$ ipython --no-banner

In [1]: import numpy as np

In [2]: np.set_printoptions(precision=3, suppress=True, linewidth=200, floatmode="fixed")

In [3]: W0 = np.loadtxt("mat.csv", delimiter=",")

In [4]: W0
Out[4]: 
array([[0.000, 1.000, 1.000, 1.000],
       [1.000, 0.000, 1.000, 0.000],
       [1.000, 1.000, 0.000, 0.000],
       [1.000, 0.000, 0.000, 0.000]])

In [5]: np.argwhere(np.triu(W0))
Out[5]: 
array([[0, 1],
       [0, 2],
       [0, 3],
       [1, 2]])

In [6]: low = np.diag(W0.sum(axis=1)) - W0

In [7]: low
Out[7]: 
array([[ 3.000, -1.000, -1.000, -1.000],
       [-1.000,  2.000, -1.000,  0.000],
       [-1.000, -1.000,  2.000,  0.000],
       [-1.000,  0.000,  0.000,  1.000]])

In [8]: low @ np.ones(4)
Out[8]: array([0.000, 0.000, 0.000, 0.000])

In [9]: (np.linalg.eigvalsh(low) < 1e-8).sum()
Out[9]: np.int64(1)

In [10]: out = low / np.sqrt((low ** 2).mean(axis=1, keepdims=True))

In [11]: out[0]
Out[11]: array([ 1.732, -0.577, -0.577, -0.577])

In [12]: np.linalg.matrix_rank(low - low.mean(axis=1, keepdims=True))
Out[12]: np.int64(3)

In [13]: low - low.mean(axis=1, keepdims=True)
Out[13]: 
array([[ 3.000, -1.000, -1.000, -1.000],
       [-1.000,  2.000, -1.000,  0.000],
       [-1.000, -1.000,  2.000,  0.000],
       [-1.000,  0.000,  0.000,  1.000]])

In [14]: rng = np.random.default_rng(728766)

In [15]: t = np.sort(rng.uniform(-2, 2, 10))

In [16]: F = np.c_[t, t ** 2, t ** 3] @ np.array([[3, 1, 1], [1, 2, 2], [0, 2, 3]])

In [17]: F
Out[17]: 
array([[ -2.114,  -7.934, -14.458],
       [ -2.222,  -5.387, -10.029],
       [ -2.226,  -5.258,  -9.802],
       [ -2.207,  -2.269,  -4.428],
       [ -1.765,  -0.550,  -1.070],
       [ -0.820,  -0.175,  -0.204],
       [ -0.488,  -0.123,  -0.129],
       [  0.025,   0.008,   0.008],
       [  2.025,   1.578,   1.761],
       [  2.353,   2.016,   2.285]])

In [18]: r0, r1 = F[3], F[2]

In [19]: round(r0 @ r0, 3)
Out[19]: np.float64(29.629)

In [20]: p = (r0 @ r1) / (r0 @ r0) * r0

In [21]: round(float((r1 - p) @ r0), 3)
Out[21]: -0.0

In [22]: out = np.c_[F[:, :2] @ np.array([[1, 0], [0, 1]]), np.array([-5, -1, 1, -1, 2, -4, 2, -5, -2, -2])]

In [23]: out
Out[23]: 
array([[-2.114, -7.934, -5.000],
       [-2.222, -5.387, -1.000],
       [-2.226, -5.258,  1.000],
       [-2.207, -2.269, -1.000],
       [-1.765, -0.550,  2.000],
       [-0.820, -0.175, -4.000],
       [-0.488, -0.123,  2.000],
       [ 0.025,  0.008, -5.000],
       [ 2.025,  1.578, -2.000],
       [ 2.353,  2.016, -2.000]])

In [24]: np.linalg.matrix_rank(np.c_[F, out])
Out[24]: np.int64(4)

In [25]: np.linalg.matrix_rank(out)
Out[25]: np.int64(3)

In [26]: np.linalg.norm(np.linalg.qr(F)[0].T @ out, axis=0) ** 2 / ((out ** 2).sum(axis=0) + 1e-12)
Out[26]: array([1.000, 1.000, 0.270])

In [27]: W2 = F[[5, 8]].astype(float)

In [28]: for _ in range(4):
    ...:     z = np.linalg.norm(F[:, None] - W2, axis=-1).argmin(axis=1)
    ...:     W2 = np.array([F[z == j].mean(axis=0) for j in range(2)])
    ...: 

In [29]: z
Out[29]: array([0, 0, 0, 0, 1, 1, 1, 1, 1, 1])

In [30]: W2
Out[30]: 
array([[-2.192, -5.212, -9.679],
       [ 0.222,  0.459,  0.442]])

In [31]: t3 = np.stack([W2, 3 * W2, W2[::-1]])

In [32]: np.einsum("bij,cij->bc", t3, t3)
Out[32]: 
array([[ 126.113,  378.339,  -14.314],
       [ 378.339, 1135.016,  -42.941],
       [ -14.314,  -42.941,  126.113]])

In [33]: t3.sum(axis=0)
Out[33]: 
array([[ -8.547, -20.389, -38.275],
       [ -1.306,  -3.376,  -7.911]])

In [34]: np.linalg.matrix_rank(t3.reshape(3, -1))
Out[34]: np.int64(2)

In [35]: t3.shape
Out[35]: (3, 2, 3)

In [36]: np.round(np.linalg.norm(F, 1), 3), round(np.linalg.norm(F, np.inf), 3)
Out[36]: (np.float64(44.174), np.float64(24.506))

In [37]: np.linalg.norm(F, axis=1).argmax()
Out[37]: np.int64(0)

In [38]: X = np.array([[-28, -8, -24, 28, 8, 24],
    ...:     [20, -16, -20, -20, 16, 20],
    ...:     [-20, 8, -16, 20, -8, 16],
    ...:     [0, 0, 0, 35, 10, 30],
    ...:     [0, 0, 0, -25, 20, 25],
    ...:     [0, 0, 0, 25, -10, 20]])

In [39]: z = rng.permutation(6)

In [40]: z
Out[40]: array([1, 5, 4, 2, 0, 3])

In [41]: out = X[z][:, z]

In [42]: out
Out[42]: 
array([[-16,  20,  16, -20,  20, -20],
       [  0,  20, -10,   0,   0,  25],
       [  0,  25,  20,   0,   0, -25],
       [  8,  16,  -8, -16, -20,  20],
       [ -8,  24,   8, -24, -28,  28],
       [  0,  30,  10,   0,   0,  35]])

In [43]: np.allclose(out, X)
Out[43]: False

In [44]: mat = np.loadtxt("run12.csv", delimiter=",")

In [45]: mat
Out[45]: 
array([[ -2.000,   6.000,   1.000],
       [-10.000,  -2.000,  -1.000],
       [ -1.000,   7.000,   8.000],
       [  5.000,  14.000,   6.000],
       [ -2.000,  19.000,   9.000],
       [  2.000,  26.000,   4.000],
       [  3.000,  30.000,   6.000],
       [  8.000,  38.000,  11.000],
       [  9.000,  39.000,  16.000],
       [  8.000,  48.000,   7.000],
       [  4.000,  54.000,  10.000],
       [ -4.000,  60.000,  15.000],
       [  2.000,  62.000,  14.000],
       [ -1.000,  53.000,  11.000],
       [  8.000,  44.000,  13.000],
       [ 11.000,  49.000,  12.000],
       [ 18.000,  49.000,   6.000],
       [ 26.000,  53.000,  10.000],
       [ 17.000,  56.000,   9.000],
       [ 11.000,  58.000,  12.000],
       [ 18.000,  52.000,   6.000],
       [ 20.000,  44.000,  15.000],
       [ 25.000,  40.000,   7.000]])

In [46]: cen = (mat - mat.mean(axis=0)) / mat.std(axis=0)

In [47]: np.argwhere(np.abs(cen) > 2)
Out[47]: 
array([[1, 1],
       [1, 2]])

In [48]: cen.std(axis=0)
Out[48]: array([1.000, 1.000, 1.000])

In [49]: c = np.linalg.lstsq(np.delete(cen, 2, axis=1), cen[:, 2])[0]

In [50]: np.abs(c).argmax()
Out[50]: np.int64(1)

In [51]: c
Out[51]: array([-0.128,  0.733])

In [52]: np.round(1 - np.var(cen[:, 2] - np.delete(cen, 2, axis=1) @ c), 3)
Out[52]: np.float64(0.46)

In [53]: hat = mat @ np.linalg.solve(mat.T @ mat, mat.T)

In [54]: np.round(np.trace(hat), 3)
Out[54]: np.float64(3.0)

In [55]: A = np.loadtxt("test16.csv", delimiter=",")

In [56]: A
Out[56]: 
array([[ 0.342, -0.132, -0.658, -0.658],
       [-0.132,  0.974, -0.132, -0.132],
       [-0.658, -0.132,  0.342, -0.658],
       [-0.658, -0.132, -0.658,  0.342]])

In [57]: round(np.linalg.det(2 * A), 3), round(float(np.linalg.det(A)), 3)
Out[57]: (np.float64(-16.0), -1.0)

In [58]: np.einsum("ij,ji->", A, A)
Out[58]: np.float64(4.0)

In [59]: round(np.linalg.eigvals(A).sum().real, 3)
Out[59]: np.float64(2.0)

In [60]: np.kron(np.eye(2, dtype=int), A)
Out[60]: 
array([[ 0.342, -0.132, -0.658, -0.658,  0.000, -0.000, -0.000, -0.000],
       [-0.132,  0.974, -0.132, -0.132, -0.000,  0.000, -0.000, -0.000],
       [-0.658, -0.132,  0.342, -0.658, -0.000, -0.000,  0.000, -0.000],
       [-0.658, -0.132, -0.658,  0.342, -0.000, -0.000, -0.000,  0.000],
       [ 0.000, -0.000, -0.000, -0.000,  0.342, -0.132, -0.658, -0.658],
       [-0.000,  0.000, -0.000, -0.000, -0.132,  0.974, -0.132, -0.132],
       [-0.000, -0.000,  0.000, -0.000, -0.658, -0.132,  0.342, -0.658],
       [-0.000, -0.000, -0.000,  0.000, -0.658, -0.132, -0.658,  0.342]])

In [61]: round(float(np.linalg.det(A[::-1])), 3)
Out[61]: -1.0

In [62]: K = np.loadtxt("data.csv", delimiter=",")

In [63]: K
Out[63]: 
array([[-1.900,  0.500,  1.571],
       [-0.100, -1.000, -2.969],
       [ 2.200, -0.900, -2.464],
       [ 1.000, -0.600, -1.635],
       [-1.000, -2.200, -6.689],
       [-1.300, -1.100, -3.251],
       [ 1.300, -1.300, -3.979],
       [-0.300,  0.800,  2.344],
       [ 0.300,  2.500,  7.463],
       [ 0.500,  0.000,  0.140],
       [ 1.100,  0.700,  2.296],
       [-1.500, -0.800, -2.470],
       [-1.500,  0.600,  1.778],
       [ 2.100, -0.500, -1.388],
       [ 0.600,  1.900,  5.604],
       [ 0.500,  0.700,  2.000],
       [-0.100, -0.700, -2.097],
       [ 1.400,  0.200,  0.701],
       [ 1.100,  0.100,  0.331],
       [-0.600,  0.300,  1.029],
       [-0.200, -0.700, -2.159]])

In [64]: x = np.array([0, 0, 1])

In [65]: target = K @ x

In [66]: np.round(np.linalg.pinv(K) @ K, 3) + 0
Out[66]: 
array([[1.000, 0.000, 0.000],
       [0.000, 1.000, 0.000],
       [0.000, 0.000, 1.000]])

In [67]: np.round(np.linalg.lstsq(K, target)[0], 3) + 0
Out[67]: array([0.000, 0.000, 1.000])

In [68]: target = target + 0.1 * rng.normal(size=21)

In [69]: target
Out[69]: array([ 1.589, -2.859, -2.508, -1.705, -6.690, -3.251, -4.182,  2.596,  7.361,  0.392,  2.441, -2.373,  1.959, -1.458,  5.657,  2.005, -1.923,  0.834,  0.317,  1.185, -2.214])

In [70]: c, *_ = np.linalg.lstsq(K, target)

In [71]: c
Out[71]: array([-0.048, -1.570,  1.532])

In [72]: [round(float(np.linalg.norm(np.linalg.solve(K.T @ K + lam * np.eye(3), K.T @ target))), 2) for lam in (0, 1, 10, 100)]
Out[72]: [2.19, 0.95, 0.92, 0.67]

In [73]: t = np.radians(135)

In [74]: R = np.eye(3)

In [75]: R[1, 1] = R[0, 0] = np.cos(t)

In [76]: R[1, 0], R[0, 1] = -np.sin(t), np.sin(t)

In [77]: R
Out[77]: 
array([[-0.707,  0.707,  0.000],
       [-0.707, -0.707,  0.000],
       [ 0.000,  0.000,  1.000]])

In [78]: out = K @ R.T

In [79]: np.round(np.linalg.det(R), 3), np.round(np.trace(R), 3)
Out[79]: (np.float64(1.0), np.float64(-0.414))

In [80]: np.linalg.svd(K, compute_uv=False), np.linalg.svd(out, compute_uv=False)
Out[80]: (array([15.461,  5.339,  0.138]), array([15.461,  5.339,  0.138]))

In [81]: x = np.array([-3, -2, 1])

In [82]: target = R @ x

In [83]: c, lr = np.zeros(3), 1 / np.linalg.norm(R, 2) ** 2

In [84]: for i in range(300):
    ...:     c -= lr * R.T @ (R @ c - target)
    ...:     if i % 50 == 0: print(i, round(np.linalg.norm(R @ c - target), 3))
    ...: 
0 0.0
50 0.0
100 0.0
150 0.0
200 0.0
250 0.0

In [85]: c
Out[85]: array([-3.000, -2.000,  1.000])

In [86]: round(np.linalg.cond(R), 3)
Out[86]: np.float64(1.0)

In [87]: W2 = K[[16, 18]].astype(float)

In [88]: for _ in range(7):
    ...:     z = np.linalg.norm(K[:, None] - W2, axis=-1).argmin(axis=1)
    ...:     W2 = np.array([K[z == j].mean(axis=0) for j in range(2)])
    ...: 

In [89]: z
Out[89]: array([1, 0, 0, 0, 0, 0, 0, 1, 1, 1, 1, 0, 1, 0, 1, 1, 0, 1, 1, 1, 0])

In [90]: W2
Out[90]: 
array([[ 0.240, -0.980, -2.910],
       [ 0.109,  0.755,  2.296]])

In [91]: data = np.load("block18.npy")

In [92]: data
Out[92]: 
array([[0, 6],
       [0, 3],
       [0, 3]])

In [93]: cen = K - K.mean(axis=0)

In [94]: left, sv, vt = np.linalg.svd(cen, full_matrices=False)

In [95]: np.abs(left[:, 0]).argmax()
Out[95]: np.int64(8)

In [96]: np.round(sv ** 2 / (sv ** 2).sum(), 3) + 0
Out[96]: array([0.895, 0.105, 0.000])

In [97]: sv
Out[97]: array([15.435,  5.278,  0.133])

In [98]: t3 = np.stack([data, -2 * data, data[::-1]])

In [99]: np.linalg.matrix_rank(t3.reshape(3, -1))
Out[99]: np.int64(2)

In [100]: t3.sum(axis=0)
Out[100]: 
array([[ 0, -3],
       [ 0,  0],
       [ 0,  3]])

In [101]: t3.shape
Out[101]: (3, 3, 2)

In [102]: np.linalg.matrix_rank(t3)
Out[102]: array([1, 1, 1])

In [103]: data @ data.T
Out[103]: 
array([[36, 18, 18],
       [18,  9,  9],
       [18,  9,  9]])

In [104]: data.T @ data
Out[104]: 
array([[ 0,  0],
       [ 0, 54]])

In [105]: np.linalg.norm(data, axis=0)
Out[105]: array([0.000, 7.348])

In [106]: np.linalg.svd(data, compute_uv=False)
Out[106]: array([7.348, 0.000])

In [107]: rank = np.linalg.matrix_rank(data)

In [108]: rank
Out[108]: np.int64(1)

In [109]: N = np.linalg.svd(data)[2][rank:].T

In [110]: [int(np.linalg.matrix_rank(np.delete(data, i, axis=0))) for i in range(3)]
Out[110]: [1, 1, 1]

In [111]: N[:, 0] / N[np.abs(N[:, 0]).round(6).argmax(), 0]
Out[111]: array([ 1.000, -0.000])

In [112]: r0, r1 = data[2], data[1]

In [113]: r0 @ r0
Out[113]: np.int64(9)

In [114]: p = (r0 @ r1) / (r0 @ r0) * r0

In [115]: np.linalg.matrix_rank(np.outer(r0, r1))
Out[115]: np.int64(1)

In [116]: p
Out[116]: array([0.000, 3.000])

In [117]: M = np.loadtxt("w.csv", delimiter=",")

In [118]: M
Out[118]: 
array([[-9.000,  0.000,  0.000],
       [ 0.000, -6.000,  0.000],
       [ 0.000,  0.000,  0.000]])

In [119]: hat = np.triu(np.array([[-1, 6, 5], [7, 6, -2], [-2, 4, 6]]), 1) + np.eye(3)

In [120]: out = hat @ M @ np.linalg.inv(hat)

In [121]: np.trace(out), np.trace(M)
Out[121]: (np.float64(-15.0), np.float64(-15.0))

In [122]: np.linalg.matrix_rank(out)
Out[122]: np.int64(2)

In [123]: round(np.linalg.det(out), 3)
Out[123]: np.float64(0.0)

In [124]: out
Out[124]: 
array([[ -9.000,  18.000,  81.000],
       [  0.000,  -6.000, -12.000],
       [  0.000,   0.000,   0.000]])
